$ ipython --no-banner

In [1]: import numpy as np

In [2]: np.set_printoptions(precision=2, suppress=True, linewidth=100)

In [3]: rnd = lambda a: np.round(a, 2) + 0

In [4]: f = np.array([1, 1, -1, 3, 2, -2, -2])

In [5]: rng = np.random.default_rng(892526)

In [6]: M = np.outer(rng.normal(size=12), f) + 0.02 * rng.normal(size=(12, 7))

In [7]: rnd(M)
Out[7]: 
array([[-0.43, -0.48,  0.49, -1.35, -0.89,  0.9 ,  0.92],
       [-1.69, -1.65,  1.68, -5.02, -3.34,  3.32,  3.31],
       [ 1.12,  1.11, -1.12,  3.29,  2.17, -2.21, -2.23],
       [ 0.23,  0.26, -0.22,  0.65,  0.44, -0.41, -0.47],
       [-0.5 , -0.52,  0.52, -1.47, -1.  ,  0.97,  0.99],
       [-0.04, -0.04,  0.03, -0.05, -0.01,  0.06,  0.05],
       [ 1.23,  1.26, -1.24,  3.75,  2.47, -2.5 , -2.5 ],
       [ 2.46,  2.46, -2.4 ,  7.33,  4.88, -4.9 , -4.87],
       [ 0.74,  0.73, -0.72,  2.26,  1.5 , -1.48, -1.49],
       [ 1.78,  1.79, -1.79,  5.38,  3.56, -3.6 , -3.57],
       [-1.33, -1.3 ,  1.29, -3.95, -2.62,  2.64,  2.63],
       [ 0.17,  0.16, -0.13,  0.42,  0.28, -0.29, -0.24]])

In [8]: rnd(np.abs(M).max())
Out[8]: np.float64(7.33)

In [9]: rnd(np.linalg.norm(M))
Out[9]: np.float64(20.51)

In [10]: data = np.load("run9.npy")

In [11]: data
Out[11]: 
array([[ 7,  2,  9,  7, -6,  6,  1,  4,  3, -9, -1,  9],
       [ 9,  7,  2,  9,  7, -6,  6,  1,  4,  3, -9, -1],
       [-1,  9,  7,  2,  9,  7, -6,  6,  1,  4,  3, -9],
       [-9, -1,  9,  7,  2,  9,  7, -6,  6,  1,  4,  3],
       [ 3, -9, -1,  9,  7,  2,  9,  7, -6,  6,  1,  4],
       [ 4,  3, -9, -1,  9,  7,  2,  9,  7, -6,  6,  1],
       [ 1,  4,  3, -9, -1,  9,  7,  2,  9,  7, -6,  6],
       [ 6,  1,  4,  3, -9, -1,  9,  7,  2,  9,  7, -6],
       [-6,  6,  1,  4,  3, -9, -1,  9,  7,  2,  9,  7],
       [ 7, -6,  6,  1,  4,  3, -9, -1,  9,  7,  2,  9],
       [ 9,  7, -6,  6,  1,  4,  3, -9, -1,  9,  7,  2],
       [ 2,  9,  7, -6,  6,  1,  4,  3, -9, -1,  9,  7]])

In [12]: M2 = data + rng.integers(-2, 3, (12, 11)) @ rng.integers(-2, 3, (11, 12))

In [13]: print(M2)
[[ -1   6  22   9   0  14  -1   7  13   2  -5   9]
 [ 18   6   3  -3   4  -7   4   9  10  10  -7  -8]
 [ -8   3   4   8  -1  10 -12  13   7  11  -1  -7]
 [-14   3  14  16   4   5   2 -23   4  -2  -1   4]
 [  3   0   5   6   8   3  15   5  -9   4   0   4]
 [ 11  -5 -17  -4  -1  17   2  12   8 -12   7  -5]
 [ 12   4   3 -17  -2   0  -3   7   6   6  -2   3]
 [  6   0  -3   1 -10  -9  17   8  -8  -1   4  -2]
 [-14   1   6   6  15 -11   8   5  15  11  11   6]
 [ 17 -13   3 -17  13  16   0  -6  13  14  18  -2]
 [  9   5 -12  10  14  10  13 -19  -6   3  19   4]
 [  2   4  -1  -4  -5  -3   7  14  -6   0   6   8]]

In [14]: rnd(np.linalg.svd(M2 - data, compute_uv=False))
Out[14]: array([43.4 , 40.38, 36.05, 25.95, 19.75, 15.79, 11.29,  5.97,  5.56,  2.11,  0.2 ,  0.  ])

In [15]: np.abs(M2 - data).sum(axis=1)
Out[15]: array([ 71,  59,  67,  62,  34,  63,  55,  55,  67, 112,  76,  52])

In [16]: M2 - data
Out[16]: 
array([[ -8,   4,  13,   2,   6,   8,  -2,   3,  10,  11,  -4,   0],
       [  9,  -1,   1, -12,  -3,  -1,  -2,   8,   6,   7,   2,  -7],
       [ -7,  -6,  -3,   6, -10,   3,  -6,   7,   6,   7,  -4,   2],
       [ -5,   4,   5,   9,   2,  -4,  -5, -17,  -2,  -3,  -5,   1],
       [  0,   9,   6,  -3,   1,   1,   6,  -2,  -3,  -2,  -1,   0],
       [  7,  -8,  -8,  -3, -10,  10,   0,   3,   1,  -6,   1,  -6],
       [ 11,   0,   0,  -8,  -1,  -9, -10,   5,  -3,  -1,   4,  -3],
       [  0,  -1,  -7,  -2,  -1,  -8,   8,   1, -10, -10,  -3,   4],
       [ -8,  -5,   5,   2,  12,  -2,   9,  -4,   8,   9,   2,  -1],
       [ 10,  -7,  -3, -18,   9,  13,   9,  -5,   4,   7,  16, -11],
       [  0,  -2,  -6,   4,  13,   6,  10, -10,  -5,  -6,  12,   2],
       [  0,  -5,  -8,   2, -11,  -4,   3,  11,   3,   1,  -3,   1]])
